$ ipython --no-banner

In [1]: import numpy as np

In [2]: import numpy.linalg as la

In [3]: np.set_printoptions(precision=1, suppress=True, linewidth=200, floatmode="fixed")

In [4]: rd = lambda a: np.round(a, 1) + 0

In [5]: K = np.load("test18.npy")

In [6]: print(K)
[[0 0 0 0 1 1]
 [0 0 0 1 1 1]
 [0 0 0 0 0 0]
 [0 1 0 0 1 1]
 [1 1 0 1 0 1]
 [1 1 0 1 1 0]]

In [7]: # rows and columns are dependent

In [8]: print(np.all(la.eigvalsh(K) > 0))
False

In [9]: print([round(float(la.det(K[:i, :i])), 2) + 0 for i in range(1, 7)])
[0.0, 0.0, 0.0, 0.0, 0.0, 0.0]

In [10]: left, sigma, Vh = la.svd(K)

In [11]: evecs = Vh[:(sigma > 1e-8).sum()]

In [12]: rng = np.random.default_rng(567203)

In [13]: x0 = K[5] + 4 * K[3] + rng.integers(2) * np.eye(6)[2]

In [14]: print(x0)
[1.0 5.0 1.0 1.0 5.0 4.0]

In [15]: print(np.allclose(evecs.T @ evecs @ x0, x0))
False

In [16]: print(rd(evecs.T @ evecs))
[[1.0 0.0 0.0 0.0 0.0 0.0]
 [0.0 1.0 0.0 0.0 0.0 0.0]
 [0.0 0.0 0.0 0.0 0.0 0.0]
 [0.0 0.0 0.0 1.0 0.0 0.0]
 [0.0 0.0 0.0 0.0 1.0 0.0]
 [0.0 0.0 0.0 0.0 0.0 1.0]]

In [17]: print(rd(la.norm(x0 - evecs.T @ evecs @ x0)))
1.0

In [18]: print(rd(np.diag(evecs.T @ evecs)))
[1.0 1.0 0.0 1.0 1.0 1.0]

In [19]: print((K != 0).astype(int))
[[0 0 0 0 1 1]
 [0 0 0 1 1 1]
 [0 0 0 0 0 0]
 [0 1 0 0 1 1]
 [1 1 0 1 0 1]
 [1 1 0 1 1 0]]

In [20]: print((la.matrix_power((K != 0) + (K.T != 0) + np.eye(6), 6) > 0).astype(int))
[[1 1 0 1 1 1]
 [1 1 0 1 1 1]
 [0 0 1 0 0 0]
 [1 1 0 1 1 1]
 [1 1 0 1 1 1]
 [1 1 0 1 1 1]]

In [21]: print(K @ K)
[[2 2 0 2 1 1]
 [2 3 0 2 2 2]
 [0 0 0 0 0 0]
 [2 2 0 3 2 2]
 [1 2 0 2 4 3]
 [1 2 0 2 3 4]]

In [22]: print(rd(np.sort(la.eigvals(K).real)))
[-1.7 -1.0 -1.0  0.0  0.4  3.3]

In [23]: print(rd(la.det(K)))
0.0

In [24]: print(np.flatnonzero(la.matrix_power((K != 0) + (K.T != 0) + np.eye(6), 6)[4]))
[0 1 3 4 5]

In [25]: feats = np.array([[-0.3, -0.4, -0.1, -0.2, 1.0],
    ...:     [-1.5, -0.6, 1.2, -0.1, 0.8],
    ...:     [-0.8, -1.0, 0.2, -1.3, -0.4],
    ...:     [-2.6, 0.5, -0.6, -1.7, -1.2]])

In [26]: print(feats)
[[-0.3 -0.4 -0.1 -0.2  1.0]
 [-1.5 -0.6  1.2 -0.1  0.8]
 [-0.8 -1.0  0.2 -1.3 -0.4]
 [-2.6  0.5 -0.6 -1.7 -1.2]]

In [27]: print(rd(feats.sum(axis=1)))
[ 0.0 -0.2 -3.3 -5.6]

In [28]: print(feats.shape)
(4, 5)

In [29]: print(np.abs(feats).max())
2.6

In [30]: print(rd(la.norm(feats)))
4.6

In [31]: print(rd(feats.mean(axis=0)))
[-1.3 -0.4  0.2 -0.8  0.0]

In [32]: print(rd(feats.sum(axis=0)))
[-5.2 -1.5  0.7 -3.3  0.2]

In [33]: print(np.count_nonzero(feats))
20

In [34]: M2 = feats / np.sqrt((feats ** 2).mean(axis=1, keepdims=True))

In [35]: print(rd(M2[1]))
[-1.5 -0.6  1.2 -0.1  0.8]

In [36]: print(la.matrix_rank(M2) == la.matrix_rank(feats))
True

In [37]: print(la.matrix_rank(feats - feats.mean(axis=1, keepdims=True)))
4

In [38]: print(rd(feats - feats.mean(axis=1, keepdims=True)))
[[-0.3 -0.4 -0.1 -0.2  1.0]
 [-1.5 -0.6  1.2 -0.1  0.8]
 [-0.1 -0.3  0.9 -0.6  0.3]
 [-1.5  1.6  0.5 -0.6 -0.1]]

In [39]: print(rd(la.norm(M2, axis=1)))
[2.2 2.2 2.2 2.2]

In [40]: E = np.array([[0, 1, 0, 0, 0],
    ...:     [0, 0, 1, 0, 0],
    ...:     [0, 0, 0, 1, 0],
    ...:     [1, 0, 0, 0, 0],
    ...:     [0, 0, 0, 0, 1]])

In [41]: x0 = np.array([1, 5, 0, 1, 1])

In [42]: y = E @ x0

In [43]: print(y)
[5 0 1 1 1]

In [44]: print(rd(la.solve(E, y + E[:, 1])))
[1.0 6.0 0.0 1.0 1.0]

In [45]: print(rd(la.solve(E, 4 * y)))
[ 4.0 20.0  0.0  4.0  4.0]

In [46]: G = E.T @ E

In [47]: print(G)
[[1 0 0 0 0]
 [0 1 0 0 0]
 [0 0 1 0 0]
 [0 0 0 1 0]
 [0 0 0 0 1]]

In [48]: print(np.allclose(G, G.T))
True

In [49]: print(np.diag(G))
[1 1 1 1 1]

In [50]: f = np.array([-2, 4, -3, -3, -4])

In [51]: M2 = E + np.outer(f, np.eye(5)[3])

In [52]: print(M2)
[[ 0.0  1.0  0.0 -2.0  0.0]
 [ 0.0  0.0  1.0  4.0  0.0]
 [ 0.0  0.0  0.0 -2.0  0.0]
 [ 1.0  0.0  0.0 -3.0  0.0]
 [ 0.0  0.0  0.0 -4.0  1.0]]

In [53]: print(la.matrix_rank(la.inv(M2) - la.inv(E), tol=1e-8))
1

In [54]: M = np.loadtxt("arr.csv", delimiter=",")

In [55]: print(M)
[[-0.7 -0.9 -0.9  0.7 -0.2]
 [-0.9 -1.0 -0.9  0.7 -0.1]
 [ 0.1  0.8  0.9 -1.0  0.9]
 [ 0.5  0.8  0.8 -0.8  0.5]
 [ 0.5  0.9  0.9 -0.8  0.5]
 [-0.7 -0.8 -0.6 -0.3  0.5]
 [-0.4 -0.7 -0.6  0.6 -0.3]
 [ 0.7  0.8  0.5  0.5 -0.6]
 [ 0.3  0.3  0.2  0.0 -0.1]
 [-0.7 -0.8 -0.6 -0.4  0.6]
 [ 0.7  1.0  0.9 -0.9  0.4]
 [ 0.5  0.8  0.8 -0.8  0.4]
 [-0.3 -0.7 -0.7  0.7 -0.4]
 [ 0.0 -0.3 -0.4  0.5 -0.3]
 [ 0.0  0.5  0.7 -0.8  0.7]
 [ 0.9  1.0  0.9 -0.3 -0.4]
 [-0.7 -1.0 -0.9  0.8 -0.4]
 [ 0.0  0.1  0.2 -0.3  0.2]
 [ 0.5  0.9  0.8 -0.7  0.4]
 [-0.7 -0.9 -0.7 -0.1  0.4]
 [ 0.4  0.4  0.3  0.1 -0.2]
 [-0.3 -0.6 -0.6  0.5 -0.2]
 [ 0.5  0.6  0.5  0.0 -0.2]
 [ 0.5  0.5  0.2  0.5 -0.6]
 [-0.9 -1.0 -0.8 -0.5  0.8]]

In [56]: w1 = np.array([[0, 0, 0, -3, -4, -5],
    ...:     [5, -5, 0, -1, -5, -4],
    ...:     [0, 0, 3, 2, 5, 3],
    ...:     [1, 2, 5, 5, -3, 1],
    ...:     [-5, -2, 0, -4, 2, -4]])

In [57]: coef = np.array([2, 3, 3, 4, 2, 5])

In [58]: act = np.maximum(M @ w1 + coef, 0)

In [59]: print((act > 0).astype(int))
[[0 1 1 1 1 1]
 [0 1 1 1 1 1]
 [1 0 1 0 1 0]
 [1 0 1 0 1 0]
 [1 0 1 0 1 0]
 [0 1 0 1 1 1]
 [1 1 1 1 1 1]
 [1 1 1 1 0 1]
 [1 1 1 1 1 1]
 [0 1 0 1 1 1]
 [1 0 1 0 1 0]
 [1 0 1 0 1 0]
 [1 1 1 1 1 1]
 [1 1 1 1 0 1]
 [1 0 1 0 1 1]
 [1 0 1 1 0 1]
 [0 1 1 1 1 1]
 [1 1 1 1 1 1]
 [1 0 1 0 1 0]
 [0 1 1 1 1 1]
 [1 1 1 1 0 1]
 [1 1 1 1 1 1]
 [1 1 1 1 0 1]
 [1 1 1 1 0 1]
 [0 1 0 1 1 1]]

In [60]: Z = np.array([[-2, 5], [6, 0], [5, -6], [8, -4], [-1, -8], [9, 4]])

In [61]: print(w1 @ Z)
[[-65  24]
 [-79  53]
 [ 53 -54]
 [ 87 -17]
 [-72 -41]]

In [62]: print((act @ Z).round(6).argmax(axis=1))
[0 0 0 0 0 0 0 0 0 0 1 0 0 0 0 0 0 0 0 0 0 0 0 0 0]

In [63]: Z = M[[10, 19]].astype(float)

In [64]: for _ in range(6):
    ...:     labels = la.norm(M[:, None] - Z, axis=-1).argmin(axis=1)
    ...:     Z = np.array([M[labels == j].mean(axis=0) for j in range(2)])
    ...: 

In [65]: print(labels)
[1 1 0 0 0 1 1 0 0 1 0 0 1 1 0 0 1 0 0 1 0 1 0 0 1]

In [66]: print(rd(Z[1] - Z[0]))
[-1.0 -1.5 -1.3  0.7 -0.1]

In [67]: print(rd(Z))
[[ 0.4  0.7  0.6 -0.4  0.1]
 [-0.6 -0.8 -0.7  0.3  0.0]]

In [68]: print(np.abs(Z[1] - Z[0]).argmax())
1

In [69]: labels = M[:, 2] > np.median(M[:, 2])

In [70]: f = M[labels].mean(axis=0) - M[~labels].mean(axis=0)

In [71]: print(np.argsort(-np.abs(f).round(6), kind="stable"))
[1 2 0 3 4]

In [72]: print(rd(f))
[ 0.9  1.3  1.2 -0.7  0.2]

In [73]: print(rd((((M - M.mean(axis=0)) @ f > 0) == labels).mean()))
0.9

In [74]: t = np.radians(72)

In [75]: Rm = np.eye(5)

In [76]: Rm[0, 0] = Rm[4, 4] = np.cos(t)

In [77]: Rm[0, 4], Rm[4, 0] = -np.sin(t), np.sin(t)

In [78]: print(rd(Rm))
[[ 0.3  0.0  0.0  0.0 -1.0]
 [ 0.0  1.0  0.0  0.0  0.0]
 [ 0.0  0.0  1.0  0.0  0.0]
 [ 0.0  0.0  0.0  1.0  0.0]
 [ 1.0  0.0  0.0  0.0  0.3]]

In [79]: M2 = M @ Rm.T

In [80]: print(rd(la.det(Rm)), rd(np.trace(Rm)))
1.0 3.6

In [81]: print(np.allclose(M @ M.T, M2 @ M2.T))
True

In [82]: print(rd(la.svd(M, compute_uv=False)), rd(la.svd(M2, compute_uv=False)))
[6.1 3.3 0.5 0.3 0.1] [6.1 3.3 0.5 0.3 0.1]

In [83]: Xc = M - M.mean(axis=0)

In [84]: evecs = la.svd(Xc)[2][:2]

In [85]: M2 = Xc - Xc @ evecs.T @ evecs

In [86]: print(rd(np.cov(Xc @ evecs.T, rowvar=False)))
[[1.6 0.0]
 [0.0 0.4]]

In [87]: print(rd((Xc @ evecs.T).std(axis=0)))
[1.2 0.7]

In [88]: print(rd(np.diag(evecs.T @ evecs)))
[0.3 0.4 0.3 0.5 0.4]

In [89]: X = np.load("layer8.npy")

In [90]: print(X)
[[  0   0   0   0   0]
 [  3  -5   3   3  -7]
 [  7  -9  -8   5  -4]
 [  3  -5   3   3  -7]
 [  7   3   6   2  -8]
 [ -7  -7   7  -5   6]
 [  2 -13  11  -6   5]
 [ -7  -7   7  -5   6]
 [  6 -17   0  -4   8]
 [ -7  -7   7  -5   6]]

In [91]: dist = la.norm(X[:, None] - X[None], axis=-1)

In [92]: print(np.flatnonzero(dist[8] < dist.mean() / 2))
[8]

In [93]: print((dist + 1e9 * np.eye(10)).round(6).argmin(axis=1))
[1 3 1 1 1 7 5 5 6 5]

In [94]: print(rd(la.norm(X - X.mean(axis=0), axis=1)))
[ 7.7  9.1 15.4  9.1 14.9 10.8 11.8 10.8 14.5 10.8]

In [95]: print(rd(dist[8]))
[20.1 20.9 18.8 20.9 27.0 18.0 12.9 18.0  0.0 18.0]

In [96]: print(la.matrix_rank(dist ** 2))
7

In [97]: print(dist.shape)
(10, 10)

In [98]: print(dist.mean(axis=1).argmax())
2

In [99]: print(rd(dist[:5, :5]))
[[ 0.0 10.0 15.3 10.0 12.7]
 [10.0  0.0 12.9  0.0  9.5]
 [15.3 12.9  0.0 12.9 19.1]
 [10.0  0.0 12.9  0.0  9.5]
 [12.7  9.5 19.1  9.5  0.0]]

In [100]: F = np.loadtxt("out12.csv", delimiter=",")

In [101]: print(F)
[[0.0 0.0 1.0 0.0 0.0]
 [0.0 0.0 0.0 1.0 0.0]
 [1.0 0.0 0.0 0.0 1.0]
 [0.0 1.0 0.0 0.0 0.0]
 [0.0 0.0 1.0 0.0 0.0]]

In [102]: t = np.radians(45)

In [103]: Rm = np.eye(5)

In [104]: Rm[4, 4] = Rm[0, 0] = np.cos(t)

In [105]: Rm[4, 0], Rm[0, 4] = -np.sin(t), np.sin(t)

In [106]: print(rd(Rm))
[[ 0.7  0.0  0.0  0.0  0.7]
 [ 0.0  1.0  0.0  0.0  0.0]
 [ 0.0  0.0  1.0  0.0  0.0]
 [ 0.0  0.0  0.0  1.0  0.0]
 [-0.7  0.0  0.0  0.0  0.7]]

In [107]: M2 = F @ Rm.T

In [108]: print(np.allclose(F @ F.T, M2 @ M2.T))
True

In [109]: print(rd(la.svd(F, compute_uv=False)), rd(la.svd(M2, compute_uv=False)))
[1.4 1.4 1.0 1.0 0.0] [1.4 1.4 1.0 1.0 0.0]

In [110]: print(rd(la.det(Rm)), rd(np.trace(Rm)))
1.0 4.4

In [111]: ev, evecs = la.eigh(F)

In [112]: print(rd(la.eigvalsh(F + 4 * np.eye(5))))
[2.6 3.0 4.0 5.0 5.4]

In [113]: print(rd(ev))
[-1.4 -1.0  0.0  1.0  1.4]

In [114]: print(rd(la.svd(F, compute_uv=False)))
[1.4 1.4 1.0 1.0 0.0]

In [115]: print(np.abs(evecs[:, -1]).round(6).argmax())
2

In [116]: A = np.load("a.npy")

In [117]: print(A)
[[ 5  0  0  9]
 [ 0 21 17 12]
 [ 0 17 19 10]
 [ 9 12 10 25]]

In [118]: x0 = np.ones(4)

In [119]: for _ in range(4):
     ...:     x0 = A @ x0
     ...:     x0 /= la.norm(x0)
     ...:     print(round(x0 @ A @ x0, 1))
     ...: 
48.2
48.3
48.4
48.4

In [120]: print(rd(la.eigvalsh(A)[-1]))
48.4

In [121]: print(rd(x0))
[0.1 0.6 0.5 0.6]

In [122]: print(rd(la.det(A[::-1])))
1060.0

In [123]: print(rd(la.eigvals(A).sum().real))
70.0

In [124]: print(rd(np.poly(A)))
[    1.0   -70.0  1110.0 -3084.0  1060.0]

In [125]: mat = np.load("run1.npy")

In [126]: print(mat)
[[  4.9   4.2  -8.8   3.7]
 [  8.6  -6.5  15.4  -1.0]
 [  8.7 -16.3 -12.0   7.5]
 [ -0.8  14.3  -4.5 -18.4]
 [  0.7 -11.4   9.0  -8.7]
 [ -4.5  -0.1   4.8  -4.2]
 [ -1.7  -3.2  -8.7 -22.0]
 [ -0.1  -0.8  12.4  23.7]
 [  6.2   2.7  -0.7   3.7]
 [  0.3   4.0   1.5 -12.4]
 [-10.7  -5.1  14.9   4.2]
 [ -9.0  -7.2  -2.9 -10.8]
 [  4.7  -8.5  -2.7  -2.5]
 [-17.4  22.0   5.8   3.6]
 [-11.0  15.8  -8.4  -1.0]
 [  7.8  10.0  10.0   1.6]
 [ -6.4  -6.4  -4.5   6.1]
 [  4.3  -4.9   2.9  -3.9]
 [  1.3  13.5  -3.7   3.7]
 [ 16.5   2.4  -9.8 -23.1]
 [ 10.5   9.7   7.4  -5.1]]

In [127]: x0 = np.array([0, -2, 1, 3])

In [128]: y = mat @ x0

In [129]: print(rd(la.lstsq(mat, y)[0]))
[ 0.0 -2.0  1.0  3.0]

In [130]: print(rd(la.pinv(mat) @ mat))
[[1.0 0.0 0.0 0.0]
 [0.0 1.0 0.0 0.0]
 [0.0 0.0 1.0 0.0]
 [0.0 0.0 0.0 1.0]]

In [131]: y = y + 0.1 * rng.normal(size=21)

In [132]: print(rd(y))
[ -6.0  25.4  43.1 -88.3   5.6  -7.7 -68.3  85.1   4.9 -43.7  37.7 -20.8   6.8 -27.4 -43.1  -5.3  26.6   1.2 -19.6 -83.9 -27.4]

In [133]: coef, *_ = la.lstsq(mat, y)

In [134]: print(rd(la.norm(y - mat @ coef)))
0.3

In [135]: G = mat.T @ mat

In [136]: print(np.allclose(G, G.T))
True

In [137]: print(rd(la.eigvalsh(G)[::-1]))
[2857.7 2213.7 1190.9 1093.9]

In [138]: print(rd(la.svd(mat, compute_uv=False) ** 2))
[2857.7 2213.7 1190.9 1093.9]
